In [1]: import numpy as np

In [2]: import numpy.linalg as la

In [3]: np.set_printoptions(suppress=True, linewidth=120)

In [4]: F = np.array([[0, 1, 0, 1], [1, 0, 1, 1], [0, 1, 0, 1], [1, 1, 1, 0]])

In [5]: U, sig, Vt = la.svd(F)

In [6]: evecs = Vt[:(sig > 1e-8).sum()]

In [7]: rng = np.random.default_rng(912365)

In [8]: x0 = F[1] + -1 * F[3] + rng.integers(2) * np.eye(4)[0]

In [9]: x0
Out[9]: array([ 1., -1.,  0.,  1.])

In [10]: np.round(evecs.T @ evecs, 3) + 0
Out[10]: 
array([[0.5, 0. , 0.5, 0. ],
       [0. , 1. , 0. , 0. ],
       [0.5, 0. , 0.5, 0. ],
       [0. , 0. , 0. , 1. ]])

In [11]: la.matrix_rank(np.vstack([F, x0]))
Out[11]: np.int64(4)

In [12]: np.round(np.diag(evecs.T @ evecs), 3)
Out[12]: array([0.5, 1. , 0.5, 1. ])

In [13]: la.cond(F) > 100
Out[13]: np.True_

In [14]: rank = la.matrix_rank(F)

In [15]: rank
Out[15]: np.int64(3)

In [16]: ns = la.svd(F)[2][rank:].T

In [17]: [int(la.matrix_rank(F[:i])) for i in range(1, len(F) + 1)]
Out[17]: [1, 2, 2, 3]

In [18]: np.round(ns[:, 0] / ns[np.abs(ns[:, 0]).round(6).argmax(), 0], 3) + 0
Out[18]: array([ 1.,  0., -1.,  0.])

In [19]: np.round(ns @ ns.T, 3) + 0
Out[19]: 
array([[ 0.5,  0. , -0.5,  0. ],
       [ 0. ,  0. ,  0. ,  0. ],
       [-0.5,  0. ,  0.5,  0. ],
       [ 0. ,  0. ,  0. ,  0. ]])

In [20]: [int(la.matrix_rank(np.delete(F, i, axis=0))) for i in range(4)]
Out[20]: [3, 2, 3, 2]

In [21]: x0 = np.array([0, -2, -1, -2])

In [22]: F @ x0
Out[22]: array([-4, -3, -4, -3])

In [23]: la.norm(F @ x0) <= la.norm(F, 2) * la.norm(x0) + 1e-9
Out[23]: np.True_

In [24]: ang = np.radians(36)

In [25]: r_ = np.eye(4)

In [26]: r_[3, 3] = r_[2, 2] = np.cos(ang)

In [27]: r_[3, 2], r_[2, 3] = -np.sin(ang), np.sin(ang)

In [28]: r_.round(3)
Out[28]: 
array([[ 1.   ,  0.   ,  0.   ,  0.   ],
       [ 0.   ,  1.   ,  0.   ,  0.   ],
       [ 0.   ,  0.   ,  0.809,  0.588],
       [ 0.   ,  0.   , -0.588,  0.809]])

In [29]: A2 = F @ r_.T

In [30]: A2.round(3)
Out[30]: 
array([[ 0.   ,  1.   ,  0.588,  0.809],
       [ 1.   ,  0.   ,  1.397,  0.221],
       [ 0.   ,  1.   ,  0.588,  0.809],
       [ 1.   ,  1.   ,  0.809, -0.588]])

In [31]: np.round(la.svd(F, compute_uv=False), 3) + 0, np.round(la.svd(A2, compute_uv=False), 3) + 0
Out[31]: (array([2.562, 1.562, 1.   , 0.   ]), array([2.562, 1.562, 1.   , 0.   ]))

In [32]: np.allclose(la.norm(F, axis=1), la.norm(A2, axis=1))
Out[32]: True

In [33]: data = np.loadtxt("dump.csv", delimiter=",")

In [34]: data
Out[34]: 
array([[ 1., -2.,  4., -8.],
       [ 1., -1.,  1., -1.],
       [ 1.,  0.,  0.,  0.]])

In [35]: # row 0 is much longer than the rest

In [36]: C2 = data.T @ data

In [37]: np.trace(C2), (data ** 2).sum()
Out[37]: (np.float64(90.0), np.float64(90.0))

In [38]: np.round(la.svd(data, compute_uv=False) ** 2, 3)
Out[38]: array([87.704,  1.972,  0.324])

In [39]: np.round(la.eigvalsh(C2)[::-1], 3) + 0
Out[39]: array([87.704,  1.972,  0.324,  0.   ])

In [40]: X = np.tril(np.array([[0, 5, -1], [6, -7, -6], [0, -8, -9]]), -1) + np.eye(3, dtype=int)

In [41]: X
Out[41]: 
array([[ 1,  0,  0],
       [ 6,  1,  0],
       [ 0, -8,  1]])

In [42]: x0 = np.array([2, 0, 2])

In [43]: y = X @ x0

In [44]: y
Out[44]: array([ 2, 12,  2])

In [45]: np.round(la.solve(X, y + X[:, 1]), 3)
Out[45]: array([2., 1., 2.])

In [46]: X @ X
Out[46]: 
array([[  1,   0,   0],
       [ 12,   1,   0],
       [-48, -16,   1]])

In [47]: la.matrix_rank(X - X[0, 0] * np.eye(3))
Out[47]: np.int64(2)

In [48]: [int(la.matrix_rank(la.matrix_power(X, p))) for p in range(1, 4)]
Out[48]: [3, 3, 3]

In [49]: U, sig, Vt = la.svd(X)

In [50]: sig.round(3)
Out[50]: array([8.195, 5.987, 0.02 ])

In [51]: np.argmax(sig[:-1] / (sig[1:] + 1e-6)) + 1
Out[51]: np.int64(2)

In [52]: A2 = U[:, :2] @ np.diag(sig[:2]) @ Vt[:2]

In [53]: A2.round(3) + 0
Out[53]: 
array([[ 1.   ,  0.002,  0.02 ],
       [ 6.   ,  1.   , -0.003],
       [ 0.   , -8.   ,  1.   ]])

In [54]: round(la.norm(X - A2, 2), 3), round(sig[2], 3)
Out[54]: (np.float64(0.02), np.float64(0.02))

In [55]: la.matrix_rank(A2)
Out[55]: np.int64(2)

In [56]: np.round(np.abs(X - A2).max(), 3)
Out[56]: np.float64(0.02)

In [57]: np.round(np.einsum("ii->", A2), 3)
Out[57]: np.float64(2.999)

In [58]: np.round(np.kron(np.eye(2, dtype=int), A2), 3) + 0
Out[58]: 
array([[ 1.   ,  0.002,  0.02 ,  0.   ,  0.   ,  0.   ],
       [ 6.   ,  1.   , -0.003,  0.   ,  0.   ,  0.   ],
       [ 0.   , -8.   ,  1.   ,  0.   ,  0.   ,  0.   ],
       [ 0.   ,  0.   ,  0.   ,  1.   ,  0.002,  0.02 ],
       [ 0.   ,  0.   ,  0.   ,  6.   ,  1.   , -0.003],
       [ 0.   ,  0.   ,  0.   ,  0.   , -8.   ,  1.   ]])

In [59]: np.round(np.poly(A2), 3) + 0
Out[59]: array([ 1.   , -2.999,  2.956,  0.   ])

In [60]: np.round(la.eigvals(A2), 3) + 0
Out[60]: array([0.   +0.j   , 1.499+0.841j, 1.499-0.841j])

In [61]: round(la.det(2 * A2), 3), round(float(la.det(A2)), 3)
Out[61]: (np.float64(0.0), 0.0)

In [62]: J = np.loadtxt("arr.csv", delimiter=",")

In [63]: J
Out[63]: 
array([[0., 0., 3.],
       [0., 0., 0.],
       [0., 0., 0.],
       [0., 0., 0.]])

In [64]: u = np.array([1, 1])

In [65]: np.polyval(u, J[3])
Out[65]: array([1., 1., 1.])

In [66]: U, sig, Vt = la.svd(J)

In [67]: sig
Out[67]: array([ 3.,  0., -0.])

In [68]: A2 = U[:, :1] @ np.diag(sig[:1]) @ Vt[:1]

In [69]: np.abs(J - A2).max()
Out[69]: np.float64(0.0)

In [70]: la.matrix_rank(J, rtol=0.05)
Out[70]: np.int64(1)

In [71]: W = np.array([[1, 3, 2, 0, 1], [1, 1, 1, 2, 0], [2, 0, 2, 1, 0]])

In [72]: beta = np.array([1, 1, 2, 0, 1])

In [73]: H = np.maximum(J @ W + beta, 0)

In [74]: la.matrix_rank(H)
Out[74]: np.int64(2)

In [75]: cent = np.array([[1, -9, 6], [-9, -4, 6], [-6, 7, -4], [7, 8, -7], [-9, 5, 7]])

In [76]: W @ cent
Out[76]: 
array([[-47,  -2,  23],
       [  0,  10,  -6],
       [ -3,   4,  -3]])

In [77]: m1 = np.load("w.npy")

In [78]: m1
Out[78]: 
array([[ 0,  1,  4],
       [ 7,  7, 15],
       [ 0,  0,  0],
       [ 0,  0,  0],
       [ 0,  0,  0],
       [ 2,  3,  8],
       [ 0,  0,  0],
       [ 5,  3,  5],
       [10, 13, 30],
       [ 0,  0,  0],
       [ 1,  0,  0],
       [10, 13, 30],
       [ 0,  0,  0]])

In [79]: cen = m1 - m1.mean(axis=0)

In [80]: evecs = la.svd(cen)[2][:1]

In [81]: A2 = cen - cen @ evecs.T @ evecs

In [82]: la.norm(A2, axis=1).round(6).argmax()
Out[82]: np.int64(7)

In [83]: C2 = np.cov(m1, rowvar=False)

In [84]: np.argwhere(np.triu(np.abs(np.corrcoef(m1.T)) > 0.8, 1))
Out[84]: 
array([[0, 1],
       [0, 2],
       [1, 2]])

In [85]: np.round(np.polyfit(m1[:, 2], m1[:, 0], 1), 3)
Out[85]: array([0.337, 0.308])

In [86]: C2.round(3)
Out[86]: 
array([[ 15.397,  18.526,  41.526],
       [ 18.526,  23.577,  53.744],
       [ 41.526,  53.744, 123.244]])

In [87]: np.median(m1, axis=0)
Out[87]: array([0., 0., 0.])

In [88]: U, sig, Vt = la.svd(J, full_matrices=False)

In [89]: U.T @ J @ Vt.T
Out[89]: 
array([[3., 0., 0.],
       [0., 0., 0.],
       [0., 0., 0.]])

In [90]: np.cumsum(sig ** 2) / np.sum(sig ** 2)
Out[90]: array([1., 1., 1.])

In [91]: np.sqrt((sig ** 2).sum()), np.round(la.norm(J), 3)
Out[91]: (np.float64(3.0), np.float64(3.0))

In [92]: U.shape, sig.shape, Vt.shape
Out[92]: ((4, 3), (3,), (3, 3))

In [93]: (sig > 1e-8).sum()
Out[93]: np.int64(1)

In [94]: z = m1[:, 2] > np.median(m1[:, 2])

In [95]: u = m1[z].mean(axis=0) - m1[~z].mean(axis=0)

In [96]: z.astype(int)
Out[96]: array([1, 1, 0, 0, 0, 1, 0, 1, 1, 0, 0, 1, 0])

In [97]: round(float((((m1 - m1.mean(axis=0)) @ u > 0) == z).mean()), 3)
Out[97]: 0.846

In [98]: np.argsort(-np.abs(u).round(6), kind="stable")
Out[98]: array([2, 1, 0])

In [99]: u.round(3)
Out[99]: array([ 5.524,  6.667, 15.333])

In [100]: ((m1 - m1.mean(axis=0)) @ u > 0).astype(int)
Out[100]: array([0, 1, 0, 0, 0, 1, 0, 0, 1, 0, 0, 1, 0])
